% ipython --no-banner

In [1]: import numpy as np

In [2]: np.set_printoptions(precision=4, suppress=True, linewidth=120)

In [3]: def rnd(a):
   ...:     return np.round(a, 4) + 0
   ...: 

In [4]: K = np.load("run15.npy")

In [5]: rnd(K)
Out[5]: 
array([[-11.4856, -26.102 ,  -3.1916, -22.6883, -21.5628,  -3.212 , -26.4225, -27.7616],
       [-11.0619, -25.4518,  -3.112 , -21.9923, -20.965 ,  -2.9316, -25.6358, -26.8941],
       [ -8.8634, -21.9946,  -2.7244, -18.3053, -17.7882,  -1.5096, -21.4527, -22.3089],
       [ -4.8173, -15.0485,  -2.1664, -11.0159, -11.4289,   0.8684, -13.0821, -13.3104],
       [ -3.2007, -11.8321,  -2.0356,  -7.7491,  -8.5166,   1.6309,  -9.2652,  -9.3213],
       [ -2.2981,  -9.765 ,  -2.0024,  -5.7253,  -6.6728,   1.9365,  -6.8677,  -6.8722],
       [ -0.7829,  -3.9424,  -1.9355,  -0.9738,  -1.9151,   1.308 ,  -1.0374,  -1.256 ],
       [ -0.7528,  -3.5411,  -1.8817,  -0.7694,  -1.6511,   1.1428,  -0.7749,  -1.0221],
       [ -0.6163,  -1.9229,  -1.3705,  -0.244 ,  -0.7669,   0.4157,  -0.12  ,  -0.4081],
       [ -0.6093,  -1.8772,  -1.3473,  -0.2356,  -0.7461,   0.3972,  -0.111 ,  -0.3972],
       [  0.9601,   1.5614,   1.4627,   0.2632,   0.6034,   0.2345,   0.0309,   0.5058],
       [  1.0055,   1.6249,   1.5248,   0.2771,   0.6291,   0.2525,   0.0343,   0.5313],
       [  4.3403,   5.5629,   5.4434,   1.5659,   2.408 ,   2.1103,   0.641 ,   2.7044],
       [  7.9092,   9.2425,   9.0242,   3.2866,   4.321 ,   4.5285,   1.7458,   5.4094],
       [  8.455 ,   9.7872,   9.544 ,   3.569 ,   4.6184,   4.9149,   1.9403,   5.8444],
       [ 10.0005,  11.3135,  10.9873,   4.3896,   5.4674,   6.0246,   2.5193,   7.0997],
       [ 13.0085,  14.2357,  13.6995,   6.0616,   7.1466,   8.2349,   3.7459,   9.6258],
       [ 13.3919,  14.6048,  14.0377,   6.2807,   7.363 ,   8.5205,   3.9103,   9.9545],
       [ 13.9463,  15.1374,  14.5242,   6.5998,   7.6768,   8.9346,   4.1509,  10.4323],
       [ 42.9476,  42.2925,  37.6488,  25.3486,  25.0631,  31.5846,  19.4823,  37.709 ],
       [ 54.0441,  52.5723,  45.8654,  33.1304,  32.0378,  40.4809,  26.1592,  48.8214],
       [ 57.5465,  55.8144,  48.4171,  35.6295,  34.2639,  43.3017,  28.3239,  52.3765]])

In [6]: out = np.array([[5, 0], [4, 1], [-2, -2], [4, 0], [-1, -2], [3, 2], [-1, 4], [4, 5]])

In [7]: print(np.linalg.matrix_rank(np.vstack([K, out.T])))
5

In [8]: np.vstack([K, out.T]).shape
Out[8]: (24, 8)

In [9]: cen = K - K.mean(axis=0)

In [10]: evecs = np.linalg.svd(cen)[2][:3]

In [11]: out = cen - cen @ evecs.T @ evecs

In [12]: rnd((cen @ evecs.T).std(axis=0))
Out[12]: array([46.5418,  7.8256,  2.6943])

In [13]: left, sigma, Vh = np.linalg.svd(K)

In [14]: evecs = Vh[:(sigma > 1e-8).sum()]

In [15]: rng = np.random.default_rng(22)

In [16]: x0 = K[4] + 2 * K[18] + rng.integers(2) * np.eye(8)[0]

In [17]: print(rnd(x0))
[25.692  18.4428 27.0127  5.4504  6.837  19.5001 -0.9634 11.5432]

In [18]: rnd(np.diag(evecs.T @ evecs))
Out[18]: array([0.3099, 0.5723, 0.5127, 0.2011, 0.1639, 0.6053, 0.3454, 0.2893])

In [19]: feats = np.diag(5 * np.array([-1, 1, -2, 2, -2])) + np.array([[2, 1, 1, 1, 0],
    ...:     [0, 3, 0, 3, 0],
    ...:     [1, 2, 3, 0, 1],
    ...:     [1, 1, 2, 0, 1],
    ...:     [2, 2, 0, 0, 2]])

In [20]: feats
Out[20]: 
array([[-3,  1,  1,  1,  0],
       [ 0,  8,  0,  3,  0],
       [ 1,  2, -7,  0,  1],
       [ 1,  1,  2, 10,  1],
       [ 2,  2,  0,  0, -8]])

In [21]: Q, evecs = np.linalg.qr(feats[:, :2])[0], np.linalg.qr(feats[:, 2:])[0]

In [22]: sigma = np.linalg.svd(Q.T @ evecs, compute_uv=False)

In [23]: rnd(sigma)
Out[23]: array([0.7729, 0.2378])

In [24]: (sigma > 0.9).sum()
Out[24]: np.int64(0)

In [25]: rnd(np.degrees(np.arccos(sigma.clip(0, 1))))
Out[25]: array([39.384, 76.242])

In [26]: z = rng.permutation(5)

In [27]: z
Out[27]: array([1, 2, 3, 0, 4])

In [28]: out = feats[z][:, z]

In [29]: np.allclose(out, feats)
Out[29]: False

In [30]: out
Out[30]: 
array([[ 8,  0,  3,  0,  0],
       [ 2, -7,  0,  1,  1],
       [ 1,  2, 10,  1,  1],
       [ 1,  1,  1, -3,  0],
       [ 2,  0,  0,  2, -8]])

In [31]: rnd(np.sort(np.abs(np.linalg.eigvals(out))))
Out[31]: array([ 2.7685,  6.6257,  7.6219,  7.6219, 11.3603])

In [32]: rnd(np.linalg.det(out)), rnd(np.linalg.det(feats[z]))
Out[32]: (np.float64(-12106.0), np.float64(12106.0))

In [33]: x0 = np.array([1, 1, 0, 0, 0])

In [34]: feats * x0
Out[34]: 
array([[-3,  1,  0,  0,  0],
       [ 0,  8,  0,  0,  0],
       [ 1,  2,  0,  0,  0],
       [ 1,  1,  0,  0,  0],
       [ 2,  2,  0,  0,  0]])

In [35]: print((feats * x0).sum(axis=1))
[-2  8  3  2  4]

In [36]: feats @ np.ones(5)
Out[36]: array([ 0., 11., -3., 15., -4.])

In [37]: feats @ (2 * x0)
Out[37]: array([-4, 16,  6,  4,  8])

In [38]: (feats @ x0).argmax()
Out[38]: np.int64(1)

In [39]: feats @ x0
Out[39]: array([-2,  8,  3,  2,  4])

In [40]: print(np.sign((feats @ x0).round(6)))
[-1  1  1  1  1]

In [41]: out = np.array([[1, 3, 2], [1, 1, 3], [1, 2, 1], [0, 0, 2]])

In [42]: data = np.block([[np.zeros((4, 4)), out], [out.T, np.zeros((3, 3))]])

In [43]: data
Out[43]: 
array([[0., 0., 0., 0., 1., 3., 2.],
       [0., 0., 0., 0., 1., 1., 3.],
       [0., 0., 0., 0., 1., 2., 1.],
       [0., 0., 0., 0., 0., 0., 2.],
       [1., 1., 1., 0., 0., 0., 0.],
       [3., 1., 2., 0., 0., 0., 0.],
       [2., 3., 1., 2., 0., 0., 0.]])

In [44]: out = data / np.linalg.norm(data, axis=1, keepdims=True)

In [45]: G = out @ out.T

In [46]: print((np.abs(G) > 0.9).astype(int))
[[1 0 1 0 0 0 0]
 [0 1 0 1 0 0 0]
 [1 0 1 0 0 0 0]
 [0 1 0 1 0 0 0]
 [0 0 0 0 1 1 0]
 [0 0 0 0 1 1 0]
 [0 0 0 0 0 0 1]]

In [47]: print(rnd(G))
[[1.     0.8058 0.982  0.5345 0.     0.     0.    ]
 [0.8058 1.     0.7385 0.9045 0.     0.     0.    ]
 [0.982  0.7385 1.     0.4082 0.     0.     0.    ]
 [0.5345 0.9045 0.4082 1.     0.     0.     0.    ]
 [0.     0.     0.     0.     1.     0.9258 0.8165]
 [0.     0.     0.     0.     0.9258 1.     0.6929]
 [0.     0.     0.     0.     0.8165 0.6929 1.    ]]

In [48]: np.argwhere(np.triu(np.abs(G) > 0.95, 1))
Out[48]: array([[0, 2]])

In [49]: def softmax(z):
    ...:     e = np.exp(z - z.max(axis=-1, keepdims=True))
    ...:     return e / e.sum(axis=-1, keepdims=True)
    ...: 

In [50]: rnd(softmax(G[3]))
Out[50]: array([0.1497, 0.2167, 0.1319, 0.2384, 0.0877, 0.0877, 0.0877])

In [51]: rnd(softmax(G[3] + 5))
Out[51]: array([0.1497, 0.2167, 0.1319, 0.2384, 0.0877, 0.0877, 0.0877])

In [52]: scores = G @ G.T / np.sqrt(7)

In [53]: softmax(scores).round(6).argmax(axis=1)
Out[53]: array([0, 1, 0, 1, 4, 4, 4])

In [54]: print(rnd(softmax(scores)[3] @ G))
[0.6256 0.659  0.5872 0.55   0.2211 0.2111 0.2023]
